In [1]: import numpy as np

In [2]: np.set_printoptions(suppress=True, linewidth=160)

In [3]: A = np.load("w.npy")

In [4]: print(A)
[[4. 3. 0.]
 [3. 4. 0.]
 [0. 0. 4.]]

In [5]: evals, evecs = np.linalg.eig(A)

In [6]: print(np.round(np.sort(np.linalg.eigvals(A @ A)), 2))
[ 1. 16. 49.]

In [7]: print(np.round(A @ evecs[:, 0] - evals[0] * evecs[:, 0], 2) + 0)
[0. 0. 0.]

In [8]: M = np.loadtxt("block12.csv", delimiter=",")

In [9]: print(M)
[[ -1.   -0.5   0.   -0.7  -1.1]
 [ -0.2   1.   -0.6   2.4  -0.4]
 [  1.2   0.9   1.4  -0.7   0. ]
 [ -1.    0.3   0.5   0.2   0.2]
 [  0.5  -0.2  -0.8  -0.9   0.7]
 [ -0.6  -0.6   0.2   0.5   0.7]
 [  0.4   3.2   2.3  -0.3   0.6]
 [  2.3  -0.5  -0.2   0.9  -2.3]
 [ -0.7   0.   -0.5   0.7  -1.8]
 [ -0.4   0.7   0.4   0.1  -2.4]
 [ -0.4  -0.6  -0.9   2.    0.3]
 [  0.1   0.1   1.4  -1.3   0.7]
 [  2.1   0.3   0.6  -0.5   0.2]
 [ -0.7  -0.2  -1.3   0.2  -0.5]
 [ -1.2  -0.6   0.5   2.1  -0.8]
 [  1.6   0.5   1.4  -0.4   1.1]
 [  1.9  -1.8  -0.5   0.   -1.2]
 [ -0.9  -1.4  -0.2  -0.6  -1.9]
 [  0.5  -0.8  -0.1  -0.7   1.8]
 [ -0.8   2.6   1.    0.5   0.1]
 [  0.1   1.8  -1.7  -0.6   0.4]
 [  0.5   0.1  -0.5  -1.3   0.4]
 [  1.2   1.   -0.6   1.   -2.1]
 [ -1.3  -0.3   0.    0.9   0.7]
 [ -1.3   0.7  -0.5   1.1  -0.3]
 [-12.  -22.   18.    0.   22. ]
 [  1.    1.2   1.    2.    2.1]]

In [10]: Xs = M - M.mean(axis=0)

In [11]: evecs = np.linalg.svd(Xs)[2][:1]

In [12]: A2 = Xs - Xs @ evecs.T @ evecs

In [13]: print(round(np.linalg.norm(A2) / np.linalg.norm(Xs), 2))
0.29

In [14]: print(np.round((Xs @ evecs.T).std(axis=0), 2))
[7.26]
